$ python3 -q
>>> import numpy as np
>>> np.set_printoptions(suppress=True, linewidth=140)
>>> def rd(a):
...     return np.round(a, 1) + 0
... 
>>> X = np.load("mat.npy")
>>> X
array([[-1., -1., -1.,  2.],
       [ 0., -3.,  1.,  1.],
       [ 0., -3., -1.,  3.],
       [ 0., -3., -3.,  5.]])
>>> M2 = np.array([[-1, 1], [2, -2], [-2, -1], [-1, 2]])
>>> np.einsum("ik,kj->ij", X, M2)
array([[-1.,  6.],
       [-9.,  7.],
       [-7., 13.],
       [-5., 19.]])
>>> M2 @ X
Traceback (most recent call last):
  File "<python-input-7>", line 1, in <module>
    M2 @ X
    ~~~^~~
ValueError: matmul: Input operand 1 has a mismatch in its core dimension 0, with gufunc signature (n?,k),(k,m?)->(n?,m?) (size 4 is different from 2)
>>> X @ M2
array([[-1.,  6.],
       [-9.,  7.],
       [-7., 13.],
       [-5., 19.]])
>>> np.einsum("ij->j", X)
array([ -1., -10.,  -4.,  11.])
>>> np.vstack([X, M2.T]).shape
(6, 4)
>>> np.einsum("ij,ij->i", X, X)
array([ 7., 11., 19., 43.])
>>> u, v = X[0], X[2]
>>> u @ u
np.float64(7.0)
>>> u @ v
np.float64(10.0)
>>> p = (u @ v) / (u @ u) * u
>>> rd(p)
array([-1.4, -1.4, -1.4,  2.9])
>>> rd((v - p) @ u)
np.float64(0.0)
>>> np.linalg.matrix_rank(np.outer(u, v))
np.int64(1)
>>> rd(v - p)
array([ 1.4, -1.6,  0.4,  0.1])
>>> K = np.load("arr.npy")
>>> K
array([[ 2,  1,  2,  2],
       [ 1,  0, -2,  5],
       [ 2, -2, -2,  2],
       [ 2,  5,  2, -4]])
>>> def softmax(z):
...     e = np.exp(z - z.max(axis=-1, keepdims=True))
...     return e / e.sum(axis=-1, keepdims=True)
... 
>>> rd(softmax(K).sum(axis=1))
array([1., 1., 1., 1.])
>>> rd(softmax(K[0]))
array([0.3, 0.1, 0.3, 0.3])
>>> rd(softmax(10 * K[0]))
array([0.3, 0. , 0.3, 0.3])
>>> att = K @ K.T / np.sqrt(4)
>>> rd(softmax(att + np.triu(np.full(att.shape, -np.inf), 1)))
array([[1. , 0. , 0. , 0. ],
       [0. , 1. , 0. , 0. ],
       [0. , 0.5, 0.5, 0. ],
       [0. , 0. , 0. , 1. ]])
>>> rd(softmax(att))
array([[0.9, 0.1, 0. , 0. ],
       [0. , 1. , 0. , 0. ],
       [0. , 0.5, 0.5, 0. ],
       [0. , 0. , 0. , 1. ]])
>>> w, evecs = np.linalg.eig(K)
>>> rd(np.sort(np.linalg.eigvals(K.T)))
array([-8.6, -2.4,  2.1,  4.9])
>>> rd(np.sort(np.linalg.eigvals(K @ K)))
array([ 4.2,  5.9, 24.4, 73.4])
>>> rd(K @ evecs[:, 0] - w[0] * evecs[:, 0])
array([0., 0., 0., 0.])
>>> w, evecs = np.linalg.eigh(K)
>>> rd(np.linalg.eigvalsh(K + -3 * np.eye(4)))
array([-11.6,  -5.4,  -0.9,   1.9])
>>> rd(np.linalg.svd(K, compute_uv=False))
array([8.6, 4.9, 2.4, 2.1])
>>> rd(evecs.T @ K @ evecs)
array([[-8.6,  0. ,  0. ,  0. ],
       [ 0. , -2.4,  0. ,  0. ],
       [ 0. ,  0. ,  2.1,  0. ],
       [ 0. ,  0. ,  0. ,  4.9]])
>>> J = np.loadtxt("data.csv", delimiter=",")
>>> rd(J)
array([[0.7, 0.3, 0. , 0. , 0. , 0. , 0. , 0. , 0. ],
       [0. , 0.3, 0. , 0. , 0.3, 0.3, 0. , 0. , 0. ],
       [0.5, 0. , 0.5, 0. , 0. , 0. , 0. , 0. , 0. ],
       [0. , 0. , 0. , 0.7, 0. , 0. , 0.3, 0. , 0. ],
       [0. , 0. , 0. , 0.2, 0.2, 0.2, 0. , 0. , 0.2],
       [0. , 0. , 0. , 0. , 0. , 0.7, 0. , 0. , 0.3],
       [0. , 0. , 0.5, 0. , 0. , 0. , 0.5, 0. , 0. ],
       [0. , 0.3, 0. , 0.3, 0. , 0. , 0. , 0.3, 0. ],
       [0. , 0. , 0.3, 0. , 0. , 0. , 0. , 0.3, 0.3]])
>>> rk = np.linalg.matrix_rank(J)
>>> rk
np.int64(8)
>>> null = np.linalg.svd(J)[2][rk:].T
>>> np.linalg.matrix_rank(J.T @ J), np.linalg.matrix_rank(J @ J.T)
(np.int64(8), np.int64(8))
>>> rd(null @ null.T)
array([[ 0.1, -0.1, -0.1,  0. ,  0.1,  0. ,  0.1,  0.1, -0.1],
       [-0.1,  0.2,  0.1,  0.1, -0.1, -0.1, -0.1, -0.3,  0.2],
       [-0.1,  0.1,  0.1,  0. , -0.1,  0. , -0.1, -0.1,  0.1],
       [ 0. ,  0.1,  0. ,  0. ,  0. ,  0. ,  0. , -0.1,  0. ],
       [ 0.1, -0.1, -0.1,  0. ,  0.1,  0.1,  0.1,  0.2, -0.1],
       [ 0. , -0.1,  0. ,  0. ,  0.1,  0. ,  0. ,  0.1, -0.1],
       [ 0.1, -0.1, -0.1,  0. ,  0.1,  0. ,  0.1,  0.1, -0.1],
       [ 0.1, -0.3, -0.1, -0.1,  0.2,  0.1,  0.1,  0.3, -0.2],
       [-0.1,  0.2,  0.1,  0. , -0.1, -0.1, -0.1, -0.2,  0.1]])
>>> [int(np.linalg.matrix_rank(J[:, :j + 1])) for j in range(9)]
[1, 2, 3, 4, 5, 6, 7, 8, 8]
>>> [int(np.linalg.matrix_rank(np.delete(J, i, axis=0))) for i in range(9)]
[7, 8, 7, 8, 8, 7, 8, 8, 8]
>>> [int(np.linalg.matrix_rank(J[:i])) for i in range(1, len(J) + 1)]
[1, 2, 3, 4, 5, 6, 7, 8, 8]
>>> arr = np.load("test8.npy")
>>> rd(arr)
array([[ -1.9,  -0.2,   0.4,   0.3,   2.3],
       [ -2.5,   1.7,  -0.7,   0. ,   3.5],
       [  3.8,  -7.1,   4.3,  -1.3,  -4. ],
       [ -8.9,   5.1,  -4.1,  -4.4,   4.1],
       [ -8.1,   2.3,  -0.4,   6.5,   8.7],
       [  1.6,  -2.4,   1.4,  -2.3,  -1.2],
       [ -4.7,  -5.4,   1.2,  -7.7,  -5.3],
       [ -3.8,   0.3,  -0.3,  -0.5,   2.5],
       [ -4.3,  -6.9,   2.9,  -3.5,  -3.9],
       [ -4.2,   7.2,  -3.4,   1.9,   8.4],
       [  3.3,  -1.3,   2.2,   3. ,   2.4],
       [  3.2,   1.1,   0.1,  -1.1,   1.5],
       [ -9.1,  -4.6,   0.9,  -4.7,  -2.2],
       [ -7.1,  -5.6,   2.3,  -1.4,  -1.2],
       [-12.7,  -6.8,   2.4,  -0.2,  -0.3],
       [ -9.9,  -5.3,  -0.3, -11.6,  -6.6],
       [  1.5,  -0.5,   2.1,   6.1,   5.1],
       [ -3. ,  11.6,  -6.8,  -4.2,   7.4],
       [  3.9,  -3.9,   3.5,   2.5,   0.3],
       [  3. ,   2.2,   0.2,   2.7,   4.5],
       [ -7.2,  -6.1,   3.2,   2. ,   0.6],
       [  2.6,   0.4,   1.1,   2.6,   3.4],
       [  0.1,  -5.2,   3.5,   1.5,  -0.5],
       [ -3.3,   0.8,   0.4,   3.8,   5.4],
       [ -5.2,   0.7,  -0.5,   0.2,   3.4],
       [ -2.5,  -5.5,   3.5,   2.4,   0.3],
       [  1.9,  -3.1,   2.1,  -0.9,  -0.8],
       [  1.5,   1.6,  -0.4,  -1. ,   2.1],
       [ -7.5,  -6.3,   1.9,  -4.7,  -3.6]])
>>> Xc = arr - arr.mean(axis=0)
>>> evecs = np.linalg.svd(Xc)[2][:4]
>>> M2 = Xc - Xc @ evecs.T @ evecs
>>> rd(M2.std(axis=0))
array([0., 0., 0., 0., 0.])
>>> np.linalg.norm(M2, axis=1).round(6).argmax()
np.int64(0)
>>> rd(np.diag(evecs.T @ evecs))
array([1. , 0.8, 0.3, 1. , 1. ])
>>> rd(np.linalg.norm(M2) / np.linalg.norm(Xc))
np.float64(0.0)
